$ ipython --no-banner

In [1]: import numpy as np

In [2]: np.set_printoptions(precision=3, suppress=True, linewidth=100)

In [3]: tidy = lambda a: np.round(a, 3) + 0

In [4]: K = np.load("test9.npy")

In [5]: K
Out[5]: 
array([[ 9, -1,  0,  0],
       [ 8, -3,  0,  0],
       [ 0,  0,  9, -1],
       [ 0,  0,  8, -3]])

In [6]: print(K @ K)
[[73 -6  0  0]
 [48  1  0  0]
 [ 0  0 73 -6]
 [ 0  0 48  1]]

In [7]: np.flatnonzero(np.linalg.matrix_power((K != 0) + (K.T != 0) + np.eye(4), 4)[3])
Out[7]: array([2, 3])

In [8]: print((np.linalg.matrix_power((K != 0) + (K.T != 0) + np.eye(4), 4) > 0).astype(int))
[[1 1 0 0]
 [1 1 0 0]
 [0 0 1 1]
 [0 0 1 1]]

In [9]: W0 = np.array([[-0.8, 0.2, -1.5], [-0.5, 0.6, -0.1], [0.3, 1.2, -1.7]])

In [10]: out = W0 / np.sqrt((W0 ** 2).mean(axis=1, keepdims=True))

In [11]: tidy(np.linalg.norm(out, axis=1))
Out[11]: array([1.732, 1.732, 1.732])

In [12]: np.linalg.matrix_rank(W0 - W0.mean(axis=1, keepdims=True))
Out[12]: np.int64(2)

In [13]: tidy(W0 - W0.mean(axis=1, keepdims=True))
Out[13]: 
array([[-0.1  ,  0.9  , -0.8  ],
       [-0.5  ,  0.6  , -0.1  ],
       [ 0.367,  1.267, -1.633]])

In [14]: C = np.sign(np.array([[7, 4, 7, 8], [1, 4, 5, 3], [8, 0, 5, 5], [0, 4, 5, 0]]))

In [15]: out = (np.tril(C, -1) + np.eye(4)) @ (np.triu(C, 1) + np.eye(4))

In [16]: vals = np.array([-2, 2, 0, 2])

In [17]: mat = np.rint(out * vals @ np.linalg.inv(out)) + 0

In [18]: mat
Out[18]: 
array([[ 0.,  2., -4.,  2.],
       [ 4.,  2., -8.,  4.],
       [ 4.,  0., -6.,  4.],
       [12., -4., -8.,  6.]])

In [19]: # rows and columns are dependent

In [20]: rng = np.random.default_rng(686578)

In [21]: idx = rng.permutation(4)

In [22]: idx
Out[22]: array([0, 2, 3, 1])

In [23]: out = mat[idx][:, idx]

In [24]: np.allclose(out, mat)
Out[24]: False

In [25]: tidy(np.linalg.norm(mat, 2) / np.linalg.norm(mat))
Out[25]: np.float64(0.946)

In [26]: np.linalg.matrix_rank(mat, rtol=0.1)
Out[26]: np.int64(2)

In [27]: np.argsort(-np.linalg.norm(mat, axis=0).round(6), kind="stable")[:3]
Out[27]: array([2, 0, 3])

In [28]: np.linalg.cond(mat) > 100
Out[28]: np.True_

In [29]: U, sigma, VT = np.linalg.svd(mat)

In [30]: tidy(sigma)
Out[30]: array([20.107,  6.858,  0.81 ,  0.   ])

In [31]: out = U[:, :3] @ np.diag(sigma[:3]) @ VT[:3]

In [32]: tidy(np.linalg.norm(mat - out, 2)), tidy(sigma[3])
Out[32]: (np.float64(0.0), np.float64(0.0))

In [33]: np.linalg.matrix_rank(out)
Out[33]: np.int64(3)

In [34]: tidy(np.abs(mat - out).max())
Out[34]: np.float64(0.0)

In [35]: tidy(out)
Out[35]: 
array([[ 0.,  2., -4.,  2.],
       [ 4.,  2., -8.,  4.],
       [ 4.,  0., -6.,  4.],
       [12., -4., -8.,  6.]])

In [36]: out = np.array([[1, 2, 2], [-1, 1, 3], [-3, 2, 0], [-1, 0, 3]])

In [37]: np.linalg.matrix_rank(mat @ out)
Out[37]: np.int64(3)

In [38]: np.einsum("ik,kj->ji", mat, out)
Out[38]: 
array([[ 8., 22., 18., 34.],
       [-6., -6., -4.,  4.],
       [12., 26., 20., 30.]])

In [39]: mat @ out
Out[39]: 
array([[ 8., -6., 12.],
       [22., -6., 26.],
       [18., -4., 20.],
       [34.,  4., 30.]])
